$ python3 -q
>>> import numpy as np
>>> np.set_printoptions(suppress=True, linewidth=200)
>>> A = np.load("sample11.npy")
>>> print(A)
[[ 3.31  0.95 -6.41  3.07]
 [-8.37  3.36  4.16  1.17]
 [-2.29  3.54 -0.4   1.76]
 [ 2.15  6.12 -2.45 -1.42]
 [-1.91 -2.34  0.07 -2.85]
 [ 4.27  1.11 -3.15 -3.81]
 [-3.53  4.15  5.91  4.46]
 [ 2.95 -3.89  0.69 -2.59]
 [-0.77  3.78 -2.64 -1.59]
 [-4.57  0.86 -0.07  5.64]
 [-0.62 -3.93 -0.63  1.81]
 [ 1.79  3.63 -0.61 -2.75]
 [-1.68  2.22 -1.82  3.94]
 [-4.62  0.55  1.4   6.15]
 [ 5.   -3.57  0.7  -1.94]
 [-2.11 -2.56 -0.47  1.28]
 [-0.6  -4.95  0.37  0.38]]
>>> hat = A @ np.linalg.solve(A.T @ A, A.T)
>>> print(np.round(np.linalg.eigvalsh(hat), 2) + 0)
[0. 0. 0. 0. 0. 0. 0. 0. 0. 0. 0. 0. 0. 1. 1. 1. 1.]
>>> print(np.allclose(hat @ hat, hat))
True
>>> M = np.load("run4.npy")
>>> print(M)
[[ 1.1   0.5   2.19]
 [ 0.2  -0.8   0.47]
 [-0.3  -2.   -0.56]
 [ 1.3   0.8   2.55]
 [-0.3   0.   -0.53]
 [-0.8  -0.5  -1.65]
 [-1.2   2.   -2.48]
 [-0.2  -1.   -0.59]
 [-0.7   0.6  -1.51]
 [-1.4   1.3  -2.72]
 [ 0.1  -0.7   0.31]
 [-0.1   0.3  -0.31]
 [-0.4   0.8  -0.84]
 [-1.1   0.7  -2.1 ]
 [ 1.5   1.8   2.96]
 [ 0.2   1.    0.55]
 [ 0.7  -0.7   1.42]
 [-0.2   1.4  -0.47]
 [ 0.5  -0.6   1.19]
 [ 1.3   0.4   2.59]
 [ 1.6  -0.6   2.98]
 [ 0.4   0.3   0.93]
 [-0.1  -0.1  -0.1 ]
 [ 0.4   1.    0.78]
 [ 0.8   2.    1.49]
 [ 0.5   0.5   1.1 ]
 [-1.1   1.4  -2.08]]
>>> cen = (M - M.mean(axis=0)) / M.std(axis=0)
>>> print(cen.std(axis=0))
[1. 1. 1.]
>>> c = np.linalg.lstsq(np.delete(cen, 2, axis=1), cen[:, 2])[0]
>>> print(np.round(1 - np.var(cen[:, 2] - np.delete(cen, 2, axis=1) @ c), 2))
1.0
>>> print(c.round(2))
[ 1.   -0.01]
>>> D = np.linalg.norm(M[:, None] - M[None], axis=-1)
>>> print(D[24].round(6).argsort(kind="stable")[:4])
[24 23 15 25]
>>> print(D.mean(axis=1).argmax())
14
>>> print((D + 1e9 * np.eye(27)).round(6).argmin(axis=1))
[19 10  7 19 11  8 26 10 13 26  1  4 17 26  3 23 18 12 16  3 19 25 11 15 23 21 13]
>>> U, sig, VT = np.linalg.svd(M)
>>> print(sig.round(2))
[9.63 5.42 0.24]
>>> print(np.argmax(sig[:-1] / (sig[1:] + 1e-6)) + 1)
2
>>> out = U[:, :2] @ np.diag(sig[:2]) @ VT[:2]
>>> print(np.round(np.linalg.norm(M - out, 2), 2), round(sig[2], 2))
0.24 0.24
>>> print(np.round(np.abs(M - out).max(), 2))
0.08
>>> print(round(float(np.linalg.norm(M - out) / np.linalg.norm(M)), 2))
0.02
>>> f, v = M[9], M[17]
>>> print(round(f @ v, 2))
3.38
>>> print(round(float(f @ f), 2))
11.05
>>> pr = (f @ v) / (f @ f) * f
>>> print(np.round(v - pr, 2))
[0.23 1.   0.36]
>>> print(np.linalg.matrix_rank(np.outer(f, v)))
1
>>> print(round(np.linalg.norm(f + v) ** 2 + np.linalg.norm(f - v) ** 2, 2))
26.54
>>> print(pr.round(2))
[-0.43  0.4  -0.83]
>>> print(np.round(np.outer(f, v), 2))
[[ 0.28 -1.96  0.66]
 [-0.26  1.82 -0.61]
 [ 0.54 -3.81  1.28]]
